$ python -q
>>> import numpy as np
>>> np.set_printoptions(suppress=True, linewidth=120)
>>> tidy = lambda a: np.round(a, 3) + 0
>>> W0 = np.load("x.npy")
>>> print(W0)
[[ 2.2  0.3 -1.1]
 [ 1.1 -1.2  0.7]]
>>> other = np.array([[0, 1], [1, 2]])
>>> basis = np.kron(other, W0)
>>> basis.shape
(4, 6)
>>> basis
array([[ 0. ,  0. , -0. ,  2.2,  0.3, -1.1],
       [ 0. , -0. ,  0. ,  1.1, -1.2,  0.7],
       [ 2.2,  0.3, -1.1,  4.4,  0.6, -2.2],
       [ 1.1, -1.2,  0.7,  2.2, -2.4,  1.4]])
>>> f, v = W0[0], W0[1]
>>> tidy(f @ f)
np.float64(6.14)
>>> pr = (f @ v) / (f @ f) * f
>>> tidy(np.outer(f, v))
array([[ 2.42, -2.64,  1.54],
       [ 0.33, -0.36,  0.21],
       [-1.21,  1.32, -0.77]])
>>> print(tidy(pr))
[ 0.462  0.063 -0.231]
>>> tidy(np.linalg.norm(f + v) ** 2 + np.linalg.norm(f - v) ** 2)
np.float64(18.56)
>>> tidy((v - pr) @ f)
np.float64(0.0)
>>> t3 = np.stack([W0, 2 * W0, W0[::-1]])
>>> np.linalg.matrix_rank(t3.reshape(3, -1))
np.int64(2)
>>> W = np.array([[2, 2], [2, 2], [2, 2]])
>>> coef = np.array([1, 2])
>>> act = np.maximum(W0 @ W + coef, 0)
>>> (act > 0).astype(int)
array([[1, 1],
       [1, 1]])
>>> np.linalg.matrix_rank(act)
np.int64(2)
>>> print((act > 0).mean(axis=0))
[1. 1.]
>>> basis = np.array([[7, 6, 2], [9, 2, 9]])
>>> W @ basis
array([[32, 16, 22],
       [32, 16, 22],
       [32, 16, 22]])
>>> (act @ basis).round(6).argmax(axis=1)
array([0, 0])
>>> rng = np.random.default_rng(5590)
>>> other = W0 + rng.integers(-2, 3, (2, 1)) @ rng.integers(-2, 3, (1, 3))
>>> other
array([[ 2.2,  0.3, -1.1],
       [ 1.1, -3.2,  1.7]])
>>> other - W0
array([[ 0.,  0.,  0.],
       [ 0., -2.,  1.]])
>>> arr = np.loadtxt("out10.csv", delimiter=",")
>>> arr
array([[ 1.,  3.,  0.,  0.,  0.],
       [ 3., -1.,  3.,  0.,  0.],
       [ 0.,  3.,  3.,  3.,  0.],
       [ 0.,  0.,  3.,  2.,  3.],
       [ 0.,  0.,  0.,  3.,  1.]])
>>> # symmetric
>>> other = arr + rng.integers(-2, 3, (5, 3)) @ rng.integers(-2, 3, (3, 5))
>>> print(other)
[[ 2.  4.  4. -6.  2.]
 [ 5. -3.  7. -4.  0.]
 [ 1.  4. -2.  9.  2.]
 [-3.  1.  4.  0.  1.]
 [-3.  5. -4.  5.  3.]]
>>> tidy(np.linalg.svd(other - arr, compute_uv=False))
array([13.295,  6.594,  4.666,  0.   ,  0.   ])
>>> print(other - arr)
[[ 1.  1.  4. -6.  2.]
 [ 2. -2.  4. -4.  0.]
 [ 1.  1. -5.  6.  2.]
 [-3.  1.  1. -2. -2.]
 [-3.  5. -4.  2.  2.]]
>>> f = np.array([-3, 3, 3, 3, -2])
>>> other = arr + np.outer(f, np.eye(5)[0])
>>> np.linalg.matrix_rank(other - arr)
np.int64(1)
>>> np.linalg.matrix_rank(np.linalg.inv(other) - np.linalg.inv(arr), tol=1e-8)
np.int64(1)
>>> other
array([[-2.,  3.,  0.,  0.,  0.],
       [ 6., -1.,  3.,  0.,  0.],
       [ 3.,  3.,  3.,  3.,  0.],
       [ 3.,  0.,  3.,  2.,  3.],
       [-2.,  0.,  0.,  3.,  1.]])
>>> P = np.triu(np.array([[3, 3, 2, 0, 0],
...     [1, 1, 1, 3, 1],
...     [2, 3, 3, 0, 3],
...     [3, 0, 2, 1, 0],
...     [0, 2, 1, 2, 2]]), 1) + np.eye(5)
>>> other = P @ arr @ np.linalg.inv(P)
>>> tidy(np.linalg.det(other))
np.float64(363.0)
>>> print(P @ arr - arr @ P)
[[ 9.  0. 10. -3. -3.]
 [ 0. -6.  7. 15.  2.]
 [ 0.  0. -3.  0. -9.]
 [ 0.  0.  0.  0. -9.]
 [ 0.  0.  0.  0.  0.]]
>>> np.linalg.matrix_rank(other)
np.int64(5)
>>> tidy(np.poly(other))
array([   1.,   -6.,  -26.,  126.,  106., -363.])
>>> other
array([[ 10., -24.,  19.,  78., -33.],
       [  3.,  -7.,  16.,  33., -31.],
       [  0.,   3.,   0.,   3.,   0.],
       [  0.,   0.,   3.,   2.,  -6.],
       [  0.,   0.,   0.,   3.,   1.]])
>>> A = np.loadtxt("arr.csv", delimiter=",")
>>> A
array([[ 0.001,  2.003,  1.985],
       [-0.045,  2.008,  2.008],
       [-0.002,  2.001,  1.974],
       [ 0.006,  1.999,  1.957],
       [ 0.013,  1.979,  1.974],
       [ 0.007,  2.006,  2.   ],
       [ 2.003, -0.01 ,  0.007],
       [ 1.994,  0.006, -0.019],
       [ 2.014, -0.004, -0.024],
       [ 2.027,  0.004, -0.06 ],
       [ 2.002, -0.042,  0.019],
       [ 2.027,  0.035,  0.022]])
>>> t3 = np.stack([A, -2 * A, A[::-1]])
>>> (t3 @ A.T).shape
(3, 12, 12)
>>> tidy(np.linalg.norm(t3, axis=(1, 2)))
array([ 8.477, 16.954,  8.477])
>>> t3.shape
(3, 12, 3)
>>> np.linalg.matrix_rank(t3)
array([3, 3, 3])
>>> print(np.linalg.matrix_rank(t3.reshape(3, -1)))
2
>>> labels = A[:, 0] > np.median(A[:, 0])
>>> f = A[labels].mean(axis=0) - A[~labels].mean(axis=0)
>>> tidy(f)
array([ 2.014, -2.001, -1.992])
>>> ((A - A.mean(axis=0)) @ f > 0).astype(int)
array([0, 0, 0, 0, 0, 0, 1, 1, 1, 1, 1, 1])
>>> other = A / np.sqrt((A ** 2).mean(axis=1, keepdims=True))
>>> print(tidy(other[8]))
[ 1.732 -0.003 -0.021]
>>> x0 = np.array([3, 4, 7])
>>> y = A @ x0
>>> tidy(np.linalg.solve(A.T @ A, A.T @ y))
array([3., 4., 7.])
>>> tidy(np.linalg.lstsq(A, y)[0])
array([3., 4., 7.])
>>> try:
...     np.linalg.solve(A, y)
... except np.linalg.LinAlgError as e:
...     print(repr(e))
... 
LinAlgError('Last 2 dimensions of the array must be square')
>>> y = y + 0.05 * rng.normal(size=12)
>>> tidy(y)
array([21.864, 21.909, 21.791, 21.737, 21.753, 22.073,  6.019,  5.795,  5.893,  5.618,  5.987,  6.477])
>>> coef, *_ = np.linalg.lstsq(A, y)
>>> print(tidy(np.linalg.norm(y - A @ coef)))
0.159
>>> coef.round()
array([3., 4., 7.])
>>> cen = (A - A.mean(axis=0)) / A.std(axis=0)
>>> cen.std(axis=0)
array([1., 1., 1.])
>>> np.argwhere(np.abs(cen) > 2)
array([], shape=(0, 2), dtype=int64)
>>> coef = np.linalg.lstsq(np.delete(cen, 2, axis=1), cen[:, 2])[0]
>>> np.abs(coef).argmax()
np.int64(0)
>>> tidy(1 - np.var(cen[:, 2] - np.delete(cen, 2, axis=1) @ coef))
np.float64(1.0)
>>> m1 = np.load("block2.npy")
>>> m1
array([[ 0,  0,  0,  0],
       [-1,  0,  0,  0],
       [ 0,  3,  0,  0],
       [ 0,  4,  0,  0],
       [ 0,  0,  0,  0]])
>>> x0 = np.array([3, 3, 1, 2])
>>> h = np.maximum(m1 @ x0, 0)
>>> np.flatnonzero(h > 1e-9)
array([2, 3])
>>> tidy(np.tanh(m1 @ x0))
array([ 0.   , -0.995,  1.   ,  1.   ,  0.   ])
>>> m1 * (h > 1e-9)[:, None]
array([[0, 0, 0, 0],
       [0, 0, 0, 0],
       [0, 3, 0, 0],
       [0, 4, 0, 0],
       [0, 0, 0, 0]])
>>> np.maximum(m1 @ x0, 0) - np.maximum(-m1 @ x0, 0)
array([ 0, -3,  9, 12,  0])
>>> np.maximum(m1 @ (3 * x0), 0)
array([ 0,  0, 27, 36,  0])
>>> h
array([ 0,  0,  9, 12,  0])
>>> rk = np.linalg.matrix_rank(m1)
>>> rk
np.int64(2)
>>> N = np.linalg.svd(m1)[2][rk:].T
>>> np.allclose(m1 @ N, 0)
True
>>> [int(np.linalg.matrix_rank(m1[:, :j + 1])) for j in range(4)]
[1, 2, 2, 2]
>>> m1 @ N
array([[0., 0.],
       [0., 0.],
       [0., 0.],
       [0., 0.],
       [0., 0.]])
>>> K = np.loadtxt("data.csv", delimiter=",")
>>> K
array([[8., 0., 0.],
       [0., 2., 0.],
       [0., 4., 3.]])
>>> Q = K.astype(float).copy()
>>> for j in range(3):
...     Q[:, j] -= Q[:, :j] @ (Q[:, :j].T @ Q[:, j])
...     Q[:, j] /= np.linalg.norm(Q[:, j])
... 
>>> tidy(Q.T @ Q)
array([[1., 0., 0.],
       [0., 1., 0.],
       [0., 0., 1.]])
>>> labels = rng.permutation(3)
>>> labels
array([2, 1, 0])
>>> other = K[labels][:, labels]
>>> np.diag(other)
array([3., 2., 8.])
>>> other
array([[3., 4., 0.],
       [0., 2., 0.],
       [0., 0., 8.]])
>>> F = np.load("dump.npy")
>>> print(F)
[[ 3  3  3  3  3]
 [ 3  6  6  6  6]
 [ 3  6  9  9  9]
 [ 3  6  9 12 12]
 [ 3  6  9 12 15]]
>>> W = np.array([[-1, -2, -3], [3, 1, 3], [3, 3, -1], [3, -3, 1], [1, 3, 3]])
>>> coef = np.array([2, -2, -2])
>>> act = np.maximum(F @ W + coef, 0)
>>> act
array([[29,  4,  7],
       [59, 16, 25],
       [80, 25, 34],
       [92, 25, 46],
       [95, 34, 55]])
>>> np.linalg.matrix_rank(act)
np.int64(3)
>>> (act > 0).mean(axis=0)
array([1., 1., 1.])
>>> basis = np.array([[2, 0], [1, -2], [-1, 3]])
>>> W @ basis
array([[-1, -5],
       [ 4,  7],
       [10, -9],
       [ 2,  9],
       [ 2,  3]])
>>> def softmax(z):
...     e = np.exp(z - z.max(axis=-1, keepdims=True))
...     return e / e.sum(axis=-1, keepdims=True)
... 
>>> tidy(softmax(act[4] + 5))
array([1., 0., 0.])
>>> tidy(softmax(act).sum(axis=1))
array([1., 1., 1., 1., 1.])
>>> tidy(softmax(act[4]))
array([1., 0., 0.])
>>> att = act @ act.T / np.sqrt(3)
>>> softmax(att).round(6).argmax(axis=1)
array([4, 4, 4, 4, 4])
>>> tidy(softmax(att))
array([[0., 0., 0., 0., 1.],
       [0., 0., 0., 0., 1.],
       [0., 0., 0., 0., 1.],
       [0., 0., 0., 0., 1.],
       [0., 0., 0., 0., 1.]])
>>> tidy(softmax(att + np.triu(np.full(att.shape, -np.inf), 1)))
array([[1., 0., 0., 0., 0.],
       [0., 1., 0., 0., 0.],
       [0., 0., 1., 0., 0.],
       [0., 0., 0., 1., 0.],
       [0., 0., 0., 0., 1.]])
>>> mat = np.loadtxt("run17.csv", delimiter=",")
>>> print(mat)
[[ 1.5   -1.5   -1.4  ]
 [ 1.515 -1.451 -1.388]
 [ 0.1    0.2   -1.1  ]
 [-0.1    0.1   -1.1  ]]
>>> P = mat @ np.linalg.solve(mat.T @ mat, mat.T)
>>> print(tidy((np.eye(4) - P) @ mat))
[[0. 0. 0.]
 [0. 0. 0.]
 [0. 0. 0.]
 [0. 0. 0.]]
>>> np.allclose(P @ P, P)
True
>>> tidy(P)
array([[ 0.53 ,  0.479, -0.102,  0.097],
       [ 0.479,  0.512,  0.104, -0.098],
       [-0.102,  0.104,  0.978,  0.021],
       [ 0.097, -0.098,  0.021,  0.98 ]])
>>> tidy(np.trace(P))
np.float64(3.0)
>>> tidy(P @ mat[:, 2])
array([-1.4  , -1.388, -1.1  , -1.1  ])
>>> feats = np.load("w.npy")
>>> feats
array([[1, 0, 0, 0],
       [1, 1, 0, 0],
       [0, 2, 1, 0],
       [1, 0, 1, 1]])
>>> # triangular, det is the product of the diagonal
>>> P = A @ np.linalg.solve(A.T @ A, A.T)
>>> print(tidy(np.trace(P)))
3.0
>>> print(np.allclose(P @ P, P))
True
>>> tidy(np.diag(P))
array([0.167, 0.195, 0.177, 0.23 , 0.176, 0.179, 0.224, 0.194, 0.182, 0.482, 0.621, 0.172])
>>> W = np.array([[1, 1, 2, -1, 0],
...     [3, -4, -4, -4, 5],
...     [-3, -1, -4, -5, 3],
...     [5, -5, 0, -4, 2]])
>>> coef = np.array([0, 2, -2, -1, 1])
>>> act = np.maximum(feats @ W + coef, 0)
>>> act
array([[ 1,  3,  0,  0,  1],
       [ 4,  0,  0,  0,  6],
       [ 3,  0,  0,  0, 14],
       [ 3,  0,  0,  0,  6]])
>>> (act > 0).mean(axis=0)
array([1.  , 0.25, 0.  , 0.  , 1.  ])
>>> basis = np.array([[-1, 2, -2], [0, 2, 2], [2, 2, 3], [1, 2, -2], [-3, 0, 2]])
>>> W @ basis
array([[  2,   6,   8],
       [-30, -18,  -8],
       [-19, -26,   8],
       [-15,  -8,  -8]])
>>> other = np.array([[2, -5], [0, 0], [-2, 4], [2, 1]])
>>> np.einsum("ij,ij->i", feats, feats)
array([1, 2, 5, 3])
>>> np.vstack([feats, other.T]).shape
(6, 4)
>>> other.T @ feats.T
array([[ 2,  2, -2,  2],
       [-5, -5,  4,  0]])
>>> feats @ other
array([[ 2, -5],
       [ 2, -5],
       [-2,  4],
       [ 2,  0]])
>>> np.einsum("ij->j", feats)
array([3, 3, 2, 1])
>>> np.einsum("ik,kj->ij", feats, other)
array([[ 2, -5],
       [ 2, -5],
       [-2,  4],
       [ 2,  0]])
